$ ipython --no-banner

In [1]: import numpy as np

In [2]: np.set_printoptions(precision=1, suppress=True, linewidth=120, sign=" ")

In [3]: E = np.loadtxt("m.csv", delimiter=",")

In [4]: E
Out[4]: 
array([[ -5.,  -3.,   5.,   5.,   3.,  -5.],
       [  2.,   2.,   1.,  -2.,  -2.,  -1.],
       [  0.,   0.,  -5.,   0.,   0.,   5.],
       [-25., -15.,  25., -10.,  -6.,  10.],
       [ 10.,  10.,   5.,   4.,   4.,   2.],
       [  0.,   0., -25.,   0.,   0., -10.]])

In [5]: u = np.array([3, 6])

In [6]: np.convolve(E[5], u)
Out[6]: array([   0.,    0.,  -75., -150.,    0.,  -30.,  -60.])

In [7]: np.correlate(E[5], E[4], "full")
Out[7]: array([   0.,    0.,  -50., -100., -100., -145., -290., -290.,  -50., -100., -100.])

In [8]: np.cross(E[5, :3], E[4, :3])
Out[8]: array([ 250., -250.,    0.])

In [9]: Q, r_ = np.linalg.qr(E)

In [10]: np.round(Q.T @ Q, 1) + 0
Out[10]: 
array([[ 1.,  0.,  0.,  0.,  0.,  0.],
       [ 0.,  1.,  0.,  0.,  0.,  0.],
       [ 0.,  0.,  1.,  0.,  0.,  0.],
       [ 0.,  0.,  0.,  1.,  0.,  0.],
       [ 0.,  0.,  0.,  0.,  1.,  0.],
       [ 0.,  0.,  0.,  0.,  0.,  1.]])

In [11]: np.round(abs(r_[0, 0]), 1), np.round(np.linalg.norm(E[:, 0]), 1)
Out[11]: (np.float64(27.5), np.float64(27.5))

In [12]: np.allclose(r_.T @ r_, E.T @ E)
Out[12]: True

In [13]: np.trace(Q @ Q.T)
Out[13]: np.float64(6.0)

In [14]: np.round(Q @ r_, 1) + 0
Out[14]: 
array([[ -5.,  -3.,   5.,   5.,   3.,  -5.],
       [  2.,   2.,   1.,  -2.,  -2.,  -1.],
       [  0.,   0.,  -5.,   0.,   0.,   5.],
       [-25., -15.,  25., -10.,  -6.,  10.],
       [ 10.,  10.,   5.,   4.,   4.,   2.],
       [  0.,   0., -25.,   0.,   0., -10.]])

In [15]: Q.round(1) + 0
Out[15]: 
array([[-0.2, -0.1,  0. ,  0.9,  0.4,  0. ],
       [ 0.1, -0.2,  0. , -0.4,  0.9,  0. ],
       [ 0. ,  0. , -0.2,  0. ,  0. , -1. ],
       [-0.9, -0.4,  0. , -0.2, -0.1,  0. ],
       [ 0.4, -0.9,  0. ,  0.1, -0.2,  0. ],
       [ 0. ,  0. , -1. ,  0. ,  0. ,  0.2]])

In [16]: W1 = np.array([[3, -2, 2, 3],
    ...:     [3, -1, 1, 0],
    ...:     [0, -3, 3, 2],
    ...:     [-1, -3, 3, -1],
    ...:     [0, -1, -2, 3],
    ...:     [0, 0, 0, -1]])

In [17]: b = np.array([3, 0, 0, -1])

In [18]: hid = np.maximum(E @ W1 + b, 0)

In [19]: np.linalg.matrix_rank(hid)
Out[19]: np.int64(4)

In [20]: (hid > 0).astype(int)
Out[20]: 
array([[ 0,  0,  1,  1],
       [ 1,  0,  1,  1],
       [ 1,  1,  0,  0],
       [ 0,  1,  0,  0],
       [ 1,  0,  1,  1],
       [ 1,  1,  0,  0]])

In [21]: (hid > 0).mean(axis=0)
Out[21]: array([ 0.7,  0.5,  0.5,  0.5])

In [22]: C = np.array([[3, 0], [0, 1], [2, 3], [1, 2]])

In [23]: W1 @ C
Out[23]: 
array([[16, 10],
       [11,  2],
       [ 8, 10],
       [ 2,  4],
       [-1, -1],
       [-1, -2]])

In [24]: (hid @ C).round(6).argmax(axis=1)
Out[24]: array([ 1,  0,  1,  1,  0,  1])

In [25]: rng = np.random.default_rng(27444)

In [26]: out = E + rng.integers(-2, 3, (6, 5)) @ rng.integers(-2, 3, (5, 6))

In [27]: out
Out[27]: 
array([[ -7.,  -9.,  -2.,   7.,  -3., -17.],
       [  0.,   0.,  -6.,  -2.,  -4.,  -9.],
       [ -5.,   1.,  -5.,   1.,   7.,  11.],
       [-25., -18.,  21., -10.,  -9.,   4.],
       [  6.,   6.,  -4.,   5.,   4.,  -4.],
       [  1.,   6., -19.,  -3.,   4.,  -6.]])

In [28]: np.round(np.linalg.svd(out - E, compute_uv=False), 1) + 0
Out[28]: array([ 26.5,  10.5,   5. ,   2.4,   0.8,   0. ])

In [29]: np.linalg.matrix_rank(out - E, tol=1e-8)
Out[29]: np.int64(5)

In [30]: mat = np.load("test9.npy")

In [31]: mat
Out[31]: 
array([[ -9,   1,   1,   0,   0,   1,   0,   3,  -3,   1,   1,   1,   3,  -1],
       [ -3,  -8,   1,  -2,  -1,   0,  -1,  -1,   1,  -2,   2,   1,   0,  -3],
       [  3,   3,   3,   2,   0,  -3,  -3,   3,   2,   3,  -2,   2,   2,  -1],
       [ -1,  -3,   1,   7,  -1,  -3,   3,   1,  -1,   0,  -3,  -3,   2,   3],
       [  2,   2,  -1,   2,   8,  -1,  -3,   2,   3,   1,  -1,  -2,  -2,   1],
       [ -1,  -1,  -3,   0,   3,   3,   3,   3,  -2,   0,  -1,   3,   0,  -1],
       [ -1,  -1,   3,  -2,  -3,  -3, -10,   3,   1,   2,   1,   2,  -1,   3],
       [  1,  -2,  -1,  -1,   0,   2,   1, -10,   3,   0,  -3,   3,  -1,  -3],
       [ -2,  -1,   1,   1,  -3,  -3,  -3,   1,  -1,   0,   2,  -1,   0,   3],
       [ -3,  -2,   1,   1,   1,   1,  -3,   0,  -3,   3,   1,   0,  -2,  -2],
       [ -2,  -2,   0,  -3,   3,   0,   2,   3,   0,   2,   1,   1,  -1,   1],
       [ -3,   3,  -1,  -3,  -1,   1,  -3,  -3,  -3,  -1,  -1,   0,   3,  -2],
       [  3,   1,  -1,  -2,   1,   1,   1,  -2,   0,  -3,   3,   2,   9,   1],
       [ -3,   1,   3,   2,  -3,   1,  -2,  -3,   1,   1,   3,   1,   3,  -9]])

In [32]: ang = np.radians(72)

In [33]: r_ = np.eye(14)

In [34]: r_[10, 10] = r_[12, 12] = np.cos(ang)

In [35]: r_[10, 12], r_[12, 10] = -np.sin(ang), np.sin(ang)

In [36]: out = mat @ r_.T

In [37]: round(float(np.linalg.det(r_)), 1), np.round(np.trace(r_), 1)
Out[37]: (1.0, np.float64(12.6))

In [38]: np.abs(out - mat).max(axis=0)
Out[38]: array([  0. ,   0. ,   0. ,   0. ,   0. ,   0. ,   0. ,   0. ,   0. ,   0. ,  10.6,   0. ,   4.2,   0. ])

In [39]: T = np.stack([mat, 4 * mat, mat[::-1]])

In [40]: T.shape
Out[40]: (3, 14, 14)

In [41]: (T @ mat.T).shape
Out[41]: (3, 14, 14)

In [42]: np.linalg.matrix_rank(T.reshape(3, -1))
Out[42]: np.int64(2)

In [43]: np.einsum("bij,cij->bc", T, T)
Out[43]: 
array([[ 1391,  5564,  -118],
       [ 5564, 22256,  -472],
       [ -118,  -472,  1391]])

In [44]: T = mat.reshape(14, 2, -1)

In [45]: T.sum(axis=1)
Out[45]: 
array([[ -6,  -2,   2,   1,   1,   4,  -1],
       [ -4,  -7,  -1,   0,   0,   0,  -4],
       [  6,   5,   6,   0,   2,  -1,  -4],
       [  0,  -4,   1,   4,  -4,  -1,   6],
       [  4,   5,   0,   1,   6,  -3,  -2],
       [  2,  -3,  -3,  -1,   6,   3,   2],
       [  2,   0,   5,  -1,  -1,  -4,  -7],
       [ -9,   1,  -1,  -4,   3,   1,  -2],
       [ -1,  -2,   1,   3,  -4,  -3,   0],
       [ -3,  -5,   4,   2,   1,  -1,  -5],
       [  1,  -2,   2,  -2,   4,  -1,   3],
       [ -6,   0,  -2,  -4,  -1,   4,  -5],
       [  1,   1,  -4,   1,   3,  10,   2],
       [ -6,   2,   4,   5,  -2,   4, -11]])
